$ python -q
>>> import numpy as np
>>> from numpy import linalg as LA
>>> np.set_printoptions(suppress=True, linewidth=200)
>>> def tidy(a):
...     return np.round(a, 2) + 0
... 
>>> K = np.array([[0.0, 4.0, 3.0, 4.0],
...     [4.0, 0.0, 0.0, 0.0],
...     [3.0, 0.0, 0.0, 0.0],
...     [4.0, 0.0, 0.0, 0.0]])
>>> M2 = K / np.sqrt((K ** 2).mean(axis=1, keepdims=True))
>>> LA.matrix_rank(M2) == LA.matrix_rank(K)
np.True_
>>> print(LA.matrix_rank(K - K.mean(axis=1, keepdims=True)))
2
>>> tidy(LA.norm(M2, axis=1))
array([2., 2., 2., 2.])
>>> J = np.load("mat.npy")
>>> J
array([[ 0, -3,  0,  0],
       [ 1,  4,  0,  0],
       [ 0,  0,  0, -3],
       [ 0,  0,  1,  4]])
>>> rng = np.random.default_rng(3)
>>> idx = rng.permutation(4)
>>> M2 = J[:, idx] * rng.choice([-1, 1], 4)
>>> M2
array([[ 0,  0, -3,  0],
       [ 0,  0,  4,  1],
       [ 3,  0,  0,  0],
       [-4,  1,  0,  0]])
>>> U, _, vt = LA.svd(J.T @ M2)
>>> tidy(U @ vt)
array([[ 0.,  0.,  0.,  1.],
       [ 0.,  0.,  1.,  0.],
       [ 0.,  1.,  0.,  0.],
       [-1.,  0.,  0.,  0.]])
>>> x0 = np.array([0, 1, 1, 2])
>>> rhs = J @ x0
>>> beta, lr = np.zeros(4), 1 / LA.norm(J, 2) ** 2
>>> for i in range(10):
...     beta -= lr * J.T @ (J @ beta - rhs)
...     if i % 2 == 0: print(i, round(LA.norm(J @ beta - rhs), 2))
... 
0 0.4
2 0.39
4 0.38
6 0.37
8 0.36
>>> tidy(beta)
array([0.14, 0.98, 0.43, 2.09])
>>> print(tidy(LA.cond(J)))
8.55
>>> print((LA.matrix_power((J != 0) + (J.T != 0) + np.eye(4), 4) > 0).astype(int))
[[1 1 0 0]
 [1 1 0 0]
 [0 0 1 1]
 [0 0 1 1]]
>>> tidy(np.sort(LA.eigvals(J).real))
array([1., 1., 3., 3.])
>>> tidy(LA.det(J))
np.float64(9.0)
>>> M = np.array([[0, 1, 0, 0], [0, 0, 1, 0], [0, 0, 0, 1], [1, 0, 0, 0]])
>>> # row-stochastic, so 1 is an eigenvalue
>>> print(tidy(LA.det(M[::-1])))
-1.0
>>> np.einsum("ii->", M)
np.int64(0)
>>> print(tidy(LA.eigvals(M)))
[-1.+0.j  0.+1.j  0.-1.j  1.+0.j]
>>> tidy(LA.det(2 * M)), tidy(LA.det(M))
(np.float64(-16.0), np.float64(-1.0))
>>> np.einsum("ij,ji->", M, M)
np.int64(0)
>>> print(tidy(LA.eigvals(M).sum().real))
0.0
>>> tidy(np.poly(M))
array([ 1.,  0.,  0.,  0., -1.])
>>> idx = rng.permutation(4)
>>> idx
array([3, 1, 0, 2])
>>> M2 = M[idx][:, idx]
>>> tidy(LA.det(M2)), tidy(LA.det(M[idx]))
(np.float64(-1.0), np.float64(-1.0))
>>> np.diag(M2)
array([0, 0, 0, 0])
>>> tidy(np.sort(np.abs(LA.eigvals(M2))))
array([1., 1., 1., 1.])
>>> x0 = np.array([1, 2, 0, 0])
>>> rhs = M @ x0
>>> rhs
array([2, 0, 0, 1])
>>> tidy(LA.solve(M.T, M[3]))
array([0., 0., 0., 1.])
>>> tidy(LA.solve(M, rhs))
array([1., 2., 0., 0.])
>>> tidy(LA.solve(M, 4 * rhs))
array([4., 8., 0., 0.])
>>> print(tidy(LA.solve(M, M[:, 0])))
[1. 0. 0. 0.]
>>> th = np.deg2rad(163)
>>> arr = np.eye(8)
>>> arr[np.ix_([1, 0], [1, 0])] = [[np.cos(th), -np.sin(th)], [np.sin(th), np.cos(th)]]
>>> print(tidy(arr))
[[-0.96  0.29  0.    0.    0.    0.    0.    0.  ]
 [-0.29 -0.96  0.    0.    0.    0.    0.    0.  ]
 [ 0.    0.    1.    0.    0.    0.    0.    0.  ]
 [ 0.    0.    0.    1.    0.    0.    0.    0.  ]
 [ 0.    0.    0.    0.    1.    0.    0.    0.  ]
 [ 0.    0.    0.    0.    0.    1.    0.    0.  ]
 [ 0.    0.    0.    0.    0.    0.    1.    0.  ]
 [ 0.    0.    0.    0.    0.    0.    0.    1.  ]]
>>> # keeps lengths
>>> x0 = np.array([-1, 1, 1, -2, 0, -1, -1, 1])
>>> rhs = arr @ x0
>>> print(tidy(rhs))
[ 1.25 -0.66  1.   -2.    0.   -1.   -1.    1.  ]
>>> tidy(LA.solve(arr, rhs + arr[:, 6]))
array([-1.,  1.,  1., -2.,  0., -1.,  0.,  1.])
>>> tidy(LA.solve(arr, rhs))
array([-1.,  1.,  1., -2.,  0., -1., -1.,  1.])
>>> tidy(LA.solve(arr.T, arr[4]))
array([0., 0., 0., 0., 1., 0., 0., 0.])
>>> tidy(LA.solve(arr, arr[:, 4]))
array([0., 0., 0., 0., 1., 0., 0., 0.])
>>> tidy(LA.solve(arr, 2 * rhs))
array([-2.,  2.,  2., -4.,  0., -2., -2.,  2.])
